% ipython --no-banner

In [1]: import numpy as np

In [2]: np.set_printoptions(precision=2, suppress=True, linewidth=200)

In [3]: F = np.load("sample6.npy")

In [4]: F
Out[4]: 
array([[ 4,  5,  6,  7,  8,  9, 10, 11, 12],
       [13, 14, 15, 16, 17, 18, 19, 20, 21],
       [22, 23, 24, 25, 26, 27, 28, 29, 30],
       [31, 32, 33, 34, 35, 36, 37, 38, 39],
       [40, 41, 42, 43, 44, 45, 46, 47, 48],
       [49, 50, 51, 52, 53, 54, 55, 56, 57],
       [58, 59, 60, 61, 62, 63, 64, 65, 66]])

In [5]: # null space of dimension 7

In [6]: left, sig, VT = np.linalg.svd(F)

In [7]: sig.round(2) + 0
Out[7]: array([312.92,   9.36,   0.  ,   0.  ,   0.  ,   0.  ,   0.  ])

In [8]: B = left[:, :2] @ np.diag(sig[:2]) @ VT[:2]

In [9]: round(np.linalg.norm(F - B, 2), 2), round(sig[2], 2)
Out[9]: (np.float64(0.0), np.float64(0.0))

In [10]: B
Out[10]: 
array([[ 4.,  5.,  6.,  7.,  8.,  9., 10., 11., 12.],
       [13., 14., 15., 16., 17., 18., 19., 20., 21.],
       [22., 23., 24., 25., 26., 27., 28., 29., 30.],
       [31., 32., 33., 34., 35., 36., 37., 38., 39.],
       [40., 41., 42., 43., 44., 45., 46., 47., 48.],
       [49., 50., 51., 52., 53., 54., 55., 56., 57.],
       [58., 59., 60., 61., 62., 63., 64., 65., 66.]])

In [11]: np.allclose(F[:-1].T @ np.linalg.lstsq(F[:-1].T, F[-1])[0], F[-1])
Out[11]: True

In [12]: round(float(np.trace(np.linalg.pinv(F) @ F)), 2)
Out[12]: 2.0

In [13]: r = np.linalg.matrix_rank(F)

In [14]: r
Out[14]: np.int64(2)

In [15]: ns = np.linalg.svd(F)[2][r:].T

In [16]: np.allclose(F @ ns, 0)
Out[16]: True

In [17]: [int(np.linalg.matrix_rank(F[:, :j + 1])) for j in range(9)]
Out[17]: [1, 2, 2, 2, 2, 2, 2, 2, 2]

In [18]: ns.shape
Out[18]: (9, 7)

In [19]: [int(np.linalg.matrix_rank(np.delete(F, i, axis=0))) for i in range(7)]
Out[19]: [2, 2, 2, 2, 2, 2, 2]

In [20]: W0 = np.load("w.npy")

In [21]: W0
Out[21]: 
array([[ 0,  0,  0,  0,  0,  0,  0],
       [16, 12, -4, 10, 14,  4, -6],
       [ 8,  6, -2,  5,  7,  2, -3],
       [ 8,  6, -2,  5,  7,  2, -3],
       [ 8,  6, -2,  5,  7,  2, -3],
       [ 8,  6, -2,  5,  7,  2, -3],
       [16, 12, -4, 10, 14,  4, -6],
       [ 0,  0,  0,  0,  0,  0,  0]])

In [22]: r = np.linalg.matrix_rank(W0)

In [23]: r
Out[23]: np.int64(1)

In [24]: ns = np.linalg.svd(W0)[2][r:].T

In [25]: ns.shape
Out[25]: (7, 6)

In [26]: [int(np.linalg.matrix_rank(np.delete(W0, i, axis=0))) for i in range(8)]
Out[26]: [1, 1, 1, 1, 1, 1, 1, 1]

In [27]: rng = np.random.default_rng(6352)

In [28]: z = rng.integers(0, 2, 9)

In [29]: X = np.triu((z[:, None] == z) & (rng.random((9, 9)) < 0.8), 1).astype(int)

In [30]: X += X.T

In [31]: X
Out[31]: 
array([[0, 0, 0, 0, 0, 0, 0, 1, 0],
       [0, 0, 1, 1, 1, 0, 1, 0, 1],
       [0, 1, 0, 1, 0, 1, 0, 0, 1],
       [0, 1, 1, 0, 1, 0, 1, 0, 1],
       [0, 1, 0, 1, 0, 0, 1, 0, 0],
       [0, 0, 1, 0, 0, 0, 1, 0, 1],
       [0, 1, 0, 1, 1, 1, 0, 0, 1],
       [1, 0, 0, 0, 0, 0, 0, 0, 0],
       [0, 1, 1, 1, 0, 1, 1, 0, 0]])

In [32]: np.all(np.linalg.eigvalsh(X) > 0)
Out[32]: np.False_

In [33]: left, sig, VT = np.linalg.svd(F)

In [34]: evecs = VT[:(sig > 1e-8).sum()]

In [35]: vec = F[4] + -2 * F[0] + rng.integers(2) * np.eye(9)[7]

In [36]: vec
Out[36]: array([32., 31., 30., 29., 28., 27., 26., 25., 24.])

In [37]: np.linalg.matrix_rank(np.vstack([F, vec]))
Out[37]: np.int64(2)

In [38]: np.diag(evecs.T @ evecs)
Out[38]: array([0.38, 0.26, 0.18, 0.13, 0.11, 0.13, 0.18, 0.26, 0.38])

In [39]: z = rng.permutation(9)

In [40]: z
Out[40]: array([8, 2, 3, 4, 0, 6, 5, 1, 7])

In [41]: B = X[z][:, z]

In [42]: np.sort(np.abs(np.linalg.eigvals(B)))
Out[42]: array([0.15, 0.79, 1.  , 1.  , 1.  , 1.05, 1.63, 2.21, 4.44])

In [43]: np.allclose(B, X)
Out[43]: False

In [44]: np.diag(B)
Out[44]: array([0, 0, 0, 0, 0, 0, 0, 0, 0])

In [45]: np.trace(B)
Out[45]: np.int64(0)

In [46]: round(float(np.linalg.det(B)), 2), round(np.linalg.det(X[z]), 2)
Out[46]: (-2.0, np.float64(2.0))

In [47]: (X != 0).astype(int)
Out[47]: 
array([[0, 0, 0, 0, 0, 0, 0, 1, 0],
       [0, 0, 1, 1, 1, 0, 1, 0, 1],
       [0, 1, 0, 1, 0, 1, 0, 0, 1],
       [0, 1, 1, 0, 1, 0, 1, 0, 1],
       [0, 1, 0, 1, 0, 0, 1, 0, 0],
       [0, 0, 1, 0, 0, 0, 1, 0, 1],
       [0, 1, 0, 1, 1, 1, 0, 0, 1],
       [1, 0, 0, 0, 0, 0, 0, 0, 0],
       [0, 1, 1, 1, 0, 1, 1, 0, 0]])

In [48]: np.round(np.linalg.det(X), 2)
Out[48]: np.float64(-2.0)

In [49]: np.sort(np.linalg.eigvals(X).real)
Out[49]: array([-2.21, -1.63, -1.  , -1.  , -0.79,  0.15,  1.  ,  1.05,  4.44])

In [50]: (np.linalg.matrix_power((X != 0) + (X.T != 0) + np.eye(9), 9) > 0).astype(int)
Out[50]: 
array([[1, 0, 0, 0, 0, 0, 0, 1, 0],
       [0, 1, 1, 1, 1, 1, 1, 0, 1],
       [0, 1, 1, 1, 1, 1, 1, 0, 1],
       [0, 1, 1, 1, 1, 1, 1, 0, 1],
       [0, 1, 1, 1, 1, 1, 1, 0, 1],
       [0, 1, 1, 1, 1, 1, 1, 0, 1],
       [0, 1, 1, 1, 1, 1, 1, 0, 1],
       [1, 0, 0, 0, 0, 0, 0, 1, 0],
       [0, 1, 1, 1, 1, 1, 1, 0, 1]])

In [51]: X @ X
Out[51]: 
array([[1, 0, 0, 0, 0, 0, 0, 0, 0],
       [0, 5, 2, 4, 2, 3, 3, 0, 3],
       [0, 2, 4, 2, 2, 1, 4, 0, 3],
       [0, 4, 2, 5, 2, 3, 3, 0, 3],
       [0, 2, 2, 2, 3, 1, 2, 0, 3],
       [0, 3, 1, 3, 1, 3, 1, 0, 2],
       [0, 3, 4, 3, 2, 1, 5, 0, 3],
       [0, 0, 0, 0, 0, 0, 0, 1, 0],
       [0, 3, 3, 3, 3, 2, 3, 0, 5]])
